$ ipython --no-banner

In [1]: import numpy as np

In [2]: from numpy import linalg as LA

In [3]: np.set_printoptions(precision=2, suppress=True, linewidth=140)

In [4]: def tidy(a):
   ...:     return np.round(a, 2) + 0
   ...: 

In [5]: A = np.load("sample17.npy")

In [6]: tidy(A)
Out[6]: 
array([[ -1.85, -14.77,  -8.71,  -4.24],
       [ -1.43,  -8.13,  -2.67,  -1.16],
       [ -1.32,  -6.78,  -1.65,  -0.68],
       [ -1.15,  -5.2 ,  -0.62,  -0.23],
       [ -0.78,  -2.69,   0.4 ,   0.1 ],
       [ -0.52,  -1.57,   0.39,   0.01],
       [ -0.36,  -1.05,   0.25,  -0.06],
       [  0.01,   0.03,   0.  ,   0.01],
       [  0.31,   1.07,   0.36,   0.64],
       [  0.31,   1.07,   0.37,   0.65],
       [  0.45,   1.73,   0.88,   1.24],
       [  0.84,   4.37,   3.85,   4.1 ],
       [  0.85,   4.46,   3.96,   4.2 ],
       [  0.87,   4.68,   4.24,   4.45],
       [  0.99,   5.84,   5.78,   5.81],
       [  1.71,  17.98,  23.65,  20.39],
       [  1.92,  23.58,  32.26,  27.11],
       [  1.99,  25.55,  35.3 ,  29.46]])

In [7]: # null space of dimension 1

In [8]: f = np.array([-2, -1])

In [9]: tidy(np.convolve(A[15], f))
Out[9]: array([ -3.41, -37.66, -65.29, -64.43, -20.39])

In [10]: tidy(np.correlate(A[15], A[12], "full"))
Out[10]: array([  7.17,  82.33, 178.3 , 261.15, 201.61, 111.04,  17.25])

In [11]: def softmax(z):
    ...:     e = np.exp(z - z.max(axis=-1, keepdims=True))
    ...:     return e / e.sum(axis=-1, keepdims=True)
    ...: 

In [12]: tidy(softmax(10 * A[13]))
Out[12]: array([0.  , 0.9 , 0.01, 0.09])

In [13]: tidy(softmax(A[13]))
Out[13]: array([0.01, 0.41, 0.26, 0.32])

In [14]: tidy(softmax(A).sum(axis=1))
Out[14]: array([1., 1., 1., 1., 1., 1., 1., 1., 1., 1., 1., 1., 1., 1., 1., 1., 1., 1.])

In [15]: scores = A @ A.T / np.sqrt(4)

In [16]: tidy(softmax(scores)[13] @ A)
Out[16]: array([ 1.99, 25.55, 35.3 , 29.46])

In [17]: softmax(scores).round(6).argmax(axis=1)
Out[17]: array([ 0,  0,  0,  0,  0,  0,  0, 17, 17, 17, 17, 17, 17, 17, 17, 17, 17, 17])

In [18]: rk = LA.matrix_rank(A)

In [19]: rk
Out[19]: np.int64(3)

In [20]: null = LA.svd(A)[2][rk:].T

In [21]: [int(LA.matrix_rank(A[:i])) for i in range(1, len(A) + 1)]
Out[21]: [1, 2, 3, 3, 3, 3, 3, 3, 3, 3, 3, 3, 3, 3, 3, 3, 3, 3]

In [22]: [int(LA.matrix_rank(np.delete(A, i, axis=0))) for i in range(18)]
Out[22]: [3, 3, 3, 3, 3, 3, 3, 3, 3, 3, 3, 3, 3, 3, 3, 3, 3, 3]

In [23]: np.allclose(A @ null, 0)
Out[23]: True

In [24]: tidy(A @ null)
Out[24]: 
array([[0.],
       [0.],
       [0.],
       [0.],
       [0.],
       [0.],
       [0.],
       [0.],
       [0.],
       [0.],
       [0.],
       [0.],
       [0.],
       [0.],
       [0.],
       [0.],
       [0.],
       [0.]])

In [25]: Xs = A - A.mean(axis=0)

In [26]: evecs = LA.svd(Xs)[2][:3]

In [27]: B = Xs - Xs @ evecs.T @ evecs

In [28]: tidy(B.std(axis=0))
Out[28]: array([0., 0., 0., 0.])

In [29]: tidy((Xs @ evecs.T).std(axis=0))
Out[29]: array([18.12,  2.48,  0.54])

In [30]: E = np.load("a.npy")

In [31]: E
Out[31]: 
array([[-1.5, -1.8, -4. ,  0.5, -1.2],
       [ 1.5, -0.8, 34. , -0.3, -0.7],
       [-1.1,  0. ,  4. , -0.9, -0.8],
       [-1.8,  1.6, -8. , -0.1, -2. ]])

In [32]: # row 1 dominates

In [33]: vec = np.array([-7, -2, -7, -2, 9])

In [34]: h = np.maximum(E @ vec, 0)

In [35]: tidy(E.T @ h)
Out[35]: array([-131.13,   21.62, -502.  ,   10.39, -131.56])

In [36]: E * (h > 1e-9)[:, None]
Out[36]: 
array([[-1.5, -1.8, -4. ,  0.5, -1.2],
       [ 0. , -0. ,  0. , -0. , -0. ],
       [-0. ,  0. ,  0. , -0. , -0. ],
       [-1.8,  1.6, -8. , -0.1, -2. ]])

In [37]: tidy(np.maximum(E @ vec, 0) - np.maximum(-E @ vec, 0))
Out[37]: array([  30.3, -252.6,  -25.7,   47.6])

In [38]: np.flatnonzero(h > 1e-9)
Out[38]: array([0, 3])

In [39]: np.tanh(E @ vec)
Out[39]: array([ 1., -1., -1.,  1.])
